In [1]: import numpy as np

In [2]: import numpy.linalg as la

In [3]: np.set_printoptions(precision=1, suppress=True, linewidth=100)

In [4]: tidy = lambda a: np.round(a, 1) + 0

In [5]: data = np.load("mat.npy")

In [6]: print(tidy(data))
[[ 0.4 -0.2 -0.1  0.4 -0.2 -0.6  0.4  0.2]
 [-0.2  0.9  0.   0.2 -0.1 -0.2  0.2  0.1]
 [-0.1  0.   1.   0.1  0.  -0.1  0.1  0. ]
 [ 0.4  0.2  0.1  0.7  0.2  0.4 -0.3 -0.2]
 [-0.2 -0.1  0.   0.2  0.9 -0.2  0.2  0.1]
 [-0.6 -0.2 -0.1  0.4 -0.2  0.4  0.4  0.2]
 [ 0.4  0.2  0.1 -0.3  0.2  0.4  0.7 -0.2]
 [ 0.2  0.1  0.  -0.2  0.1  0.2 -0.2  0.9]]

In [7]: x = np.array([5, 4, 5, 3, 1, 3, 2, 1])

In [8]: print(tidy(data.T @ (data @ x)))
[5. 4. 5. 3. 1. 3. 2. 1.]

In [9]: print(tidy(la.det(data)))
-1.0

In [10]: print([p for p in range(1, 25) if np.allclose(la.matrix_power(data, p), np.eye(8))])
[2, 4, 6, 8, 10, 12, 14, 16, 18, 20, 22, 24]

In [11]: print(tidy(np.sort(np.abs(np.degrees(np.angle(la.eigvals(data)))))))
[  0.   0.   0.   0.   0.   0.   0. 180.]

In [12]: vals, evecs = la.eigh(data)

In [13]: x = np.array([2, 1, 1, 2, 0, 2, 0, 0])

In [14]: print(tidy(la.eigvalsh(data[1:, 1:])))
[-0.4  1.   1.   1.   1.   1.   1. ]

In [15]: print(x @ data @ x)
8.5

In [16]: K = np.loadtxt("test10.csv", delimiter=",")

In [17]: print(K)
[[-0.1  4.9 -2.6 -2.1  1.8]
 [ 0.3 12.6  6.8 -6.4  0.2]
 [ 0.9 -2.8  1.3  2.5 -1.1]
 [-0.4 -2.3  0.   4.1 -2. ]
 [-1.5 -2.3  0.   5.2 -5. ]
 [ 0.8 -4.1 -1.1  1.3  0.7]
 [ 0.4  3.6  1.8  1.1 -0.8]
 [-0.8  7.7  2.8 -0.4 -3.8]
 [-0.3  3.4 -0.3 -1.7  2.9]]

In [18]: x = np.array([0, 1, 1, 1, 0])

In [19]: target = K @ x

In [20]: print(tidy(la.solve(K.T @ K, K.T @ target)))
[0. 1. 1. 1. 0.]

In [21]: print(tidy(la.pinv(K) @ K))
[[1. 0. 0. 0. 0.]
 [0. 1. 0. 0. 0.]
 [0. 0. 1. 0. 0.]
 [0. 0. 0. 1. 0.]
 [0. 0. 0. 0. 1.]]

In [22]: rng = np.random.default_rng(242)

In [23]: target = target + 0.1 * rng.normal(size=9)

In [24]: print(tidy(target))
[ 0.1 12.8  1.   1.7  2.7 -3.9  6.6 10.2  1.4]

In [25]: coef, *_ = la.lstsq(K, target)

In [26]: print(tidy(la.norm(target - K @ coef)))
0.3

In [27]: print([round(float(la.norm(la.solve(K.T @ K + lam * np.eye(5), K.T @ target))), 2) for lam in (0, 1, 10, 100)])
[1.73, 1.62, 1.29, 0.8]

In [28]: print(coef.round())
[ 0.  1.  1.  1. -0.]
